>>> import numpy as np
>>> from numpy import linalg as LA
>>> np.set_printoptions(precision=3, suppress=True, linewidth=200, floatmode="fixed")
>>> X = np.load("block11.npy")
>>> print(X)
[[  4.297   1.753  -0.195  -8.063  -2.186  -8.277   0.990]
 [ -2.261  10.232   5.715  -6.893  -8.073 -18.321  -3.489]
 [-19.479 -16.982  20.067  -9.638   9.800   5.049  -4.200]
 [-16.574 -15.318  20.034  -8.326   8.802   3.415  -4.294]
 [ -2.531  10.077   3.810  -7.794  -5.625 -19.545  -3.890]
 [-17.045 -15.801  19.127  -8.862   6.444   4.470  -5.288]
 [ -2.119   9.770   6.869  -5.601  -5.163 -18.809  -2.634]
 [-18.730 -15.206  20.819 -10.039   7.015   5.199  -5.001]
 [ -0.457  10.459   5.693  -6.080  -6.237 -20.986  -4.340]
 [-17.912 -16.868  21.033  -8.458   7.429   5.207  -5.438]
 [-17.955 -17.490  20.656 -10.414   8.897   3.958  -4.414]
 [-17.522 -16.339  20.711 -10.167   6.881   2.402  -6.220]
 [ -1.643  10.158   3.930  -6.760  -5.389 -19.442  -2.826]
 [  3.299   1.822  -2.059  -7.996  -1.985  -7.765   3.919]]
>>> vec = np.array([-9, -4, 5, 1, 3, -4, 6])
>>> rhs = X @ vec
>>> print(np.round(LA.pinv(X) @ X, 3) + 0)
[[1.000 0.000 0.000 0.000 0.000 0.000 0.000]
 [0.000 1.000 0.000 0.000 0.000 0.000 0.000]
 [0.000 0.000 1.000 0.000 0.000 0.000 0.000]
 [0.000 0.000 0.000 1.000 0.000 0.000 0.000]
 [0.000 0.000 0.000 0.000 1.000 0.000 0.000]
 [0.000 0.000 0.000 0.000 0.000 1.000 0.000]
 [0.000 0.000 0.000 0.000 0.000 0.000 1.000]]
>>> rng = np.random.default_rng(49)
>>> rhs = rhs + 0.05 * rng.normal(size=14)
>>> print(rhs)
[-22.204  29.303 317.952 289.188  31.698 273.111  52.649 293.611  23.851 294.122 308.788 290.156  31.812  -6.596]
>>> b, *_ = LA.lstsq(X, rhs)
>>> print(b)
[-9.023 -4.030  4.971  1.009  2.982 -4.021  6.007]
>>> other = np.array([[5, -6, 0, 6, 0, -9, 1],
...     [1, 6, 5, 4, 4, 0, 2],
...     [2, -7, -9, 3, 1, -5, -4],
...     [-4, 8, -6, 4, 8, 8, -5],
...     [-3, 6, -7, -8, -9, 3, -9],
...     [3, 6, 8, -3, -1, 8, -1],
...     [-1, 3, 0, 6, -2, 3, 0]])
>>> m1 = np.triu(other)
>>> print(m1)
[[ 5 -6  0  6  0 -9  1]
 [ 0  6  5  4  4  0  2]
 [ 0  0 -9  3  1 -5 -4]
 [ 0  0  0  4  8  8 -5]
 [ 0  0  0  0 -9  3 -9]
 [ 0  0  0  0  0  8 -1]
 [ 0  0  0  0  0  0  0]]
>>> # triangular: eigenvalues sit on the diagonal
>>> print(np.abs(m1).max())
9
>>> print(m1 - m1[0])
[[  0   0   0   0   0   0   0]
 [ -5  12   5  -2   4   9   1]
 [ -5   6  -9  -3   1   4  -5]
 [ -5   6   0  -2   8  17  -6]
 [ -5   6   0  -6  -9  12 -10]
 [ -5   6   0  -6   0  17  -2]
 [ -5   6   0  -6   0   9  -1]]
>>> print(m1.shape)
(7, 7)
>>> print(LA.norm(m1, axis=0))
[ 5.000  8.485 10.296  8.775 12.728 15.588 11.314]
>>> print(np.round(LA.norm(m1) ** 2 / LA.norm(m1, 2) ** 2, 3))
2.658
>>> theta = np.radians(180)
>>> Rm = np.eye(7)
>>> Rm[3, 3] = Rm[6, 6] = np.cos(theta)
>>> Rm[3, 6], Rm[6, 3] = -np.sin(theta), np.sin(theta)
>>> print(Rm.round(3) + 0)
[[ 1.000  0.000  0.000  0.000  0.000  0.000  0.000]
 [ 0.000  1.000  0.000  0.000  0.000  0.000  0.000]
 [ 0.000  0.000  1.000  0.000  0.000  0.000  0.000]
 [ 0.000  0.000  0.000 -1.000  0.000  0.000  0.000]
 [ 0.000  0.000  0.000  0.000  1.000  0.000  0.000]
 [ 0.000  0.000  0.000  0.000  0.000  1.000  0.000]
 [ 0.000  0.000  0.000  0.000  0.000  0.000 -1.000]]
>>> other = m1 @ Rm.T
>>> print(LA.svd(m1, compute_uv=False), LA.svd(other, compute_uv=False))
[17.489 14.712 12.443  8.729  7.255  2.653  0.000] [17.489 14.712 12.443  8.729  7.255  2.653  0.000]
>>> feats = np.load("mat.npy")
>>> print(feats)
[[ 7 -8  0  0  0  0]
 [ 4  2  0  0  0  0]
 [-5 -1  0  0  0  0]
 [ 0  0  7 -8  0  0]
 [ 0  0  4  2  0  0]
 [ 0  0 -5 -1  0  0]
 [ 0  0  0  0  7 -8]
 [ 0  0  0  0  4  2]
 [ 0  0  0  0 -5 -1]]
>>> def softmax(z):
...     e = np.exp(z - z.max(axis=-1, keepdims=True))
...     return e / e.sum(axis=-1, keepdims=True)
... 
>>> print(np.round(softmax(feats[3]), 3) + 0)
[0.001 0.001 0.996 0.000 0.001 0.001]
>>> att = feats @ feats.T / np.sqrt(6)
>>> print(np.round(softmax(att + np.triu(np.full(att.shape, -np.inf), 1)), 3) + 0)
[[1.000 0.000 0.000 0.000 0.000 0.000 0.000 0.000 0.000]
 [0.037 0.963 0.000 0.000 0.000 0.000 0.000 0.000 0.000]
 [0.000 0.000 1.000 0.000 0.000 0.000 0.000 0.000 0.000]
 [0.000 0.000 0.000 1.000 0.000 0.000 0.000 0.000 0.000]
 [0.000 0.000 0.000 0.037 0.962 0.000 0.000 0.000 0.000]
 [0.000 0.000 0.000 0.000 0.000 1.000 0.000 0.000 0.000]
 [0.000 0.000 0.000 0.000 0.000 0.000 1.000 0.000 0.000]
 [0.000 0.000 0.000 0.000 0.000 0.000 0.037 0.962 0.000]
 [0.000 0.000 0.000 0.000 0.000 0.000 0.000 0.000 1.000]]
>>> print(softmax(att).round(6).argmax(axis=1))
[0 1 2 3 4 5 6 7 8]
>>> theta = np.radians(30)
>>> Rm = np.eye(6)
>>> Rm[0, 0] = Rm[3, 3] = np.cos(theta)
>>> Rm[0, 3], Rm[3, 0] = -np.sin(theta), np.sin(theta)
>>> print(Rm)
[[ 0.866  0.000  0.000 -0.500  0.000  0.000]
 [ 0.000  1.000  0.000  0.000  0.000  0.000]
 [ 0.000  0.000  1.000  0.000  0.000  0.000]
 [ 0.500  0.000  0.000  0.866  0.000  0.000]
 [ 0.000  0.000  0.000  0.000  1.000  0.000]
 [ 0.000  0.000  0.000  0.000  0.000  1.000]]
>>> other = feats @ Rm.T
>>> print(np.allclose(LA.norm(feats, axis=1), LA.norm(other, axis=1)))
True
>>> print(np.abs(other - feats).max(axis=0))
[4.000 0.000 0.000 3.500 0.000 0.000]
>>> print(LA.svd(feats, compute_uv=False), LA.svd(other, compute_uv=False))
[11.125 11.125 11.125  5.936  5.936  5.936] [11.125 11.125 11.125  5.936  5.936  5.936]
>>> print(np.round(LA.det(Rm), 3), round(float(np.trace(Rm)), 3))
1.0 5.732
>>> vec = np.array([-3, -9, -8, 4, 7, -7])
>>> a = np.maximum(Rm @ vec, 0)
>>> print(Rm.T @ a)
[0.982 0.000 0.000 1.701 7.000 0.000]
>>> print(np.maximum(Rm @ vec, 0) - np.maximum(-Rm @ vec, 0))
[-4.598 -9.000 -8.000  1.964  7.000 -7.000]
>>> print(np.tanh(Rm @ vec))
[-1.000 -1.000 -1.000  0.961  1.000 -1.000]
>>> f = np.array([2, 0, 2])
>>> print(np.polyval(f, feats[5]))
[ 2  2 52  4  2  2]
>>> print(np.array([np.convolve(row, f, "same") for row in feats]))
[[-16  14 -16   0   0   0]
 [  4   8   4   0   0   0]
 [ -2 -10  -2   0   0   0]
 [  0  14 -16  14 -16   0]
 [  0   8   4   8   4   0]
 [  0 -10  -2 -10  -2   0]
 [  0   0   0  14 -16  14]
 [  0   0   0   8   4   8]
 [  0   0   0 -10  -2 -10]]
>>> E = np.loadtxt("layer1.csv", delimiter=",")
>>> print(E)
[[-2.971 -2.985  0.003 -6.009 -3.032]
 [ 0.003 -0.032  0.054 -0.009  0.005]
 [-1.980 -2.013  0.025 -3.978 -1.986]
 [-1.961 -1.956  0.020 -4.023 -1.997]
 [-3.038 -2.997 -0.017 -6.009 -2.969]
 [-0.995 -0.995  0.001 -1.959 -1.034]
 [ 3.029  2.999  0.018  5.992  2.984]
 [-2.023 -1.991  0.004 -3.996 -2.010]]
>>> other = np.c_[E[:, :2] @ np.array([[2, -2], [2, 1]]), np.array([0, -2, -3, -1, 3, -2, -1, -1])]
>>> print(other)
[[-11.912   2.957   0.000]
 [ -0.058  -0.038  -2.000]
 [ -7.986   1.947  -3.000]
 [ -7.834   1.966  -1.000]
 [-12.070   3.079   3.000]
 [ -3.980   0.995  -2.000]
 [ 12.056  -3.059  -1.000]
 [ -8.028   2.055  -1.000]]
>>> print(LA.matrix_rank(other))
3
>>> print(LA.norm(LA.qr(E)[0].T @ other, axis=0) ** 2 / ((other ** 2).sum(axis=0) + 1e-12))
[1.000 1.000 0.810]
>>> print(np.round(LA.lstsq(E, other[:, 0])[0], 3) + 0)
[2.000 2.000 0.000 0.000 0.000]
>>> U, sigma, Vh = LA.svd(E, full_matrices=False)
>>> print(sigma / sigma[0])
[1.000 0.005 0.004 0.004 0.002]
>>> print(np.round(U.T @ U, 3) + 0)
[[1.000 0.000 0.000 0.000 0.000]
 [0.000 1.000 0.000 0.000 0.000]
 [0.000 0.000 1.000 0.000 0.000]
 [0.000 0.000 0.000 1.000 0.000]
 [0.000 0.000 0.000 0.000 1.000]]
>>> print(np.round(np.abs(Vh[0]), 3) + 0)
[0.379 0.377 0.000 0.756 0.378]
>>> print(np.round(U.T @ E @ Vh.T, 3) + 0)
[[16.723  0.000  0.000  0.000  0.000]
 [ 0.000  0.092  0.000  0.000  0.000]
 [ 0.000  0.000  0.071  0.000  0.000]
 [ 0.000  0.000  0.000  0.064  0.000]
 [ 0.000  0.000  0.000  0.000  0.026]]
>>> print(np.round(Vh @ Vh.T, 3) + 0)
[[1.000 0.000 0.000 0.000 0.000]
 [0.000 1.000 0.000 0.000 0.000]
 [0.000 0.000 1.000 0.000 0.000]
 [0.000 0.000 0.000 1.000 0.000]
 [0.000 0.000 0.000 0.000 1.000]]
>>> print(np.abs(U[:, 0]).round(6).argmax())
4
>>> print(np.allclose(U * sigma @ Vh, E))
True
>>> other = np.c_[feats[:, :4] @ np.array([[7, 6, -3, 7], [-3, -9, 8, 3], [-4, -4, -9, -2], [-5, -5, -8, 2]]), np.array([0, 0, 0, 0, 1, 1, 1, 0, 1])]
>>> print(other)
[[ 73 114 -85  25   0]
 [ 22   6   4  34   0]
 [-32 -21   7 -38   0]
 [ 12  12   1 -30   0]
 [-26 -26 -52  -4   1]
 [ 25  25  53   8   1]
 [  0   0   0   0   1]
 [  0   0   0   0   0]
 [  0   0   0   0   1]]
>>> print(LA.matrix_rank(other))
5
>>> print(LA.matrix_rank(np.c_[feats, other]))
7
>>> print(np.round(LA.norm(other - feats @ LA.lstsq(feats, other)[0], axis=0), 3) + 0)
[0.000 0.000 0.000 0.000 1.613]
>>> W2 = 5 * np.array([[0.5, -0.9, 0.3, 0.1], [-0.8, 1.2, -0.6, 0.0], [-2.0, 0.6, 1.7, 0.1]])
>>> idx = rng.integers(0, 3, 27)
>>> F = W2[idx] + rng.normal(size=(27, 4))
>>> print(F)
[[  3.286  -3.228   0.787   1.343]
 [ -9.856   3.936   8.473   0.583]
 [  1.909  -3.272   2.235   1.220]
 [ -4.770   6.028  -1.729   1.630]
 [ -9.068   2.581   9.388   1.572]
 [  2.013  -4.552   2.071   1.743]
 [ -3.842   4.499  -3.251   0.948]
 [  2.312  -4.906   0.854   0.075]
 [ -4.266   6.410  -4.405  -1.400]
 [-11.502   3.345   8.483  -0.343]
 [ -8.840   4.128   9.281   0.714]
 [  0.833  -3.615   2.288   0.107]
 [  1.502  -3.552   1.528   2.335]
 [-11.012   2.749   8.334   0.336]
 [ -4.218   5.735  -3.638  -2.837]
 [ -3.898   6.420  -2.667  -0.953]
 [  3.269  -2.375   2.858  -0.647]
 [  2.155  -5.130   2.335   0.560]
 [  2.547  -3.075   2.455   0.471]
 [  3.919  -5.547   2.667  -0.577]
 [ -2.188   6.546  -3.331  -0.181]
 [-10.741   2.707   8.893   0.147]
 [ -3.251   6.006  -3.641   0.353]
 [ -4.738   5.276  -4.721   0.435]
 [-11.895   4.937   8.404   1.348]
 [ -8.515   2.652   8.784  -0.955]
 [-10.115   4.734   8.040   0.206]]
>>> other = F / np.sqrt((F ** 2).mean(axis=1, keepdims=True))
>>> print(LA.norm(other, axis=1))
[2.000 2.000 2.000 2.000 2.000 2.000 2.000 2.000 2.000 2.000 2.000 2.000 2.000 2.000 2.000 2.000 2.000 2.000 2.000 2.000 2.000 2.000 2.000 2.000 2.000 2.000 2.000]
>>> print(LA.matrix_rank(other) == LA.matrix_rank(F))
True
>>> print(other[3])
[-1.186  1.498 -0.430  0.405]
>>> Xs = X - X.mean(axis=0)
>>> vecs = LA.svd(Xs)[2][:2]
>>> other = Xs - Xs @ vecs.T @ vecs
>>> print(round(LA.norm(other) / LA.norm(Xs), 3))
0.082
>>> print(np.round(np.cov(Xs @ vecs.T, rowvar=False), 3) + 0)
[[483.812   0.000]
 [  0.000  31.589]]
>>> A = np.loadtxt("test16.csv", delimiter=",")
>>> print(A)
[[-0.292  0.379 -0.533  0.455  0.124]
 [-0.689 -0.008  0.376 -0.117  0.201]
 [-0.053  0.060 -0.363 -0.346  0.756]
 [-0.106  0.021  0.111 -0.651 -0.069]
 [-0.159 -0.855 -0.046  0.299  0.153]
 [-0.212  0.339  0.481  0.318  0.042]
 [ 0.318  0.034  0.431  0.212  0.573]
 [-0.504 -0.070 -0.107 -0.025 -0.116]]
>>> other = A / np.sqrt((A ** 2).mean(axis=1, keepdims=True))
>>> print(other[4])
[-0.381 -2.048 -0.111  0.716  0.367]
>>> vec = np.array([1, 0, -2, -2, -2])
>>> rhs = A @ vec
>>> print(rhs)
[-0.383 -1.610 -0.148  1.113 -0.971 -1.893 -2.115 -0.009]
>>> print(np.round(LA.lstsq(A, rhs)[0], 3) + 0)
[ 1.000  0.000 -2.000 -2.000 -2.000]
>>> rhs = rhs + 0.05 * rng.normal(size=8)
>>> print(rhs)
[-0.352 -1.687 -0.166  1.110 -0.894 -1.886 -2.026 -0.021]
>>> b, *_ = LA.lstsq(A, rhs)
>>> print(round(float(LA.norm(rhs - A @ b)), 3))
0.086
>>> print([round(float(LA.norm(LA.solve(A.T @ A + lam * np.eye(5), A.T @ rhs))), 2) for lam in (0, 1, 10, 100)])
[3.56, 1.78, 0.32, 0.04]
>>> print(np.round(A.T @ A, 3) + 0)
[[1.000 0.000 0.000 0.000 0.000]
 [0.000 1.000 0.000 0.000 0.000]
 [0.000 0.000 1.000 0.000 0.000]
 [0.000 0.000 0.000 1.000 0.000]
 [0.000 0.000 0.000 0.000 1.000]]
>>> print(round(A[:, 0] @ A[:, 3], 3))
0.0
>>> print(LA.norm(A, axis=0))
[1.000 1.000 1.000 1.000 1.000]
>>> arr = np.load("m.npy")
>>> print(arr)
[[-13.493 -13.066  15.800  -5.637 -23.656]
 [-13.382 -12.937  15.700  -5.619 -23.463]
 [-12.390 -11.795  14.806  -5.461 -21.736]
 [-11.362 -10.623  13.862  -5.286 -19.938]
 [ -9.239  -8.253  11.853  -4.885 -16.207]
 [ -8.479  -7.425  11.109  -4.724 -14.864]
 [ -7.916  -6.818  10.546  -4.598 -13.864]
 [ -5.061  -3.882   7.513  -3.822  -8.751]
 [ -4.110  -2.979   6.403  -3.485  -7.028]
 [ -3.163  -2.137   5.216  -3.080  -5.299]
 [ -2.132  -1.321   3.777  -2.502  -3.407]
 [ -1.114  -0.683   2.090  -1.632  -1.572]
 [ -0.496  -0.374   0.881  -0.793  -0.584]
 [ -0.486  -0.369   0.863  -0.778  -0.571]
 [  0.384   0.449  -0.492   0.517   0.360]
 [  0.420   0.495  -0.530   0.558   0.392]
 [  0.675   0.850  -0.777   0.832   0.619]
 [  1.332   1.856  -1.269   1.384   1.217]
 [  1.666   2.393  -1.474   1.607   1.532]
 [  2.399   3.603  -1.866   2.014   2.251]
 [  5.234   8.398  -3.093   3.069   5.258]
 [  6.531  10.604  -3.598   3.417   6.712]
 [  7.053  11.491  -3.796   3.543   7.306]
 [  7.060  11.504  -3.799   3.545   7.314]
 [  7.301  11.912  -3.890   3.601   7.590]
 [ 12.902  21.397  -5.954   4.643  14.213]
 [ 14.156  23.511  -6.410   4.830  15.736]
 [ 14.300  23.754  -6.463   4.850  15.912]
 [ 19.870  33.103  -8.490   5.560  22.800]
 [ 20.746  34.568  -8.809   5.658  23.897]]
>>> print(softmax(arr[10]))
[0.003 0.006 0.989 0.002 0.001]
>>> print(softmax(arr).sum(axis=1))
[1.000 1.000 1.000 1.000 1.000 1.000 1.000 1.000 1.000 1.000 1.000 1.000 1.000 1.000 1.000 1.000 1.000 1.000 1.000 1.000 1.000 1.000 1.000 1.000 1.000 1.000 1.000 1.000 1.000 1.000]
>>> att = arr @ arr.T / np.sqrt(5)
>>> print(softmax(att).round(6).argmax(axis=1))
[ 0  0  0  0  0  0  0  0  0  0  0  0  0  0 29 29 29 29 29 29 29 29 29 29 29 29 29 29 29 29]
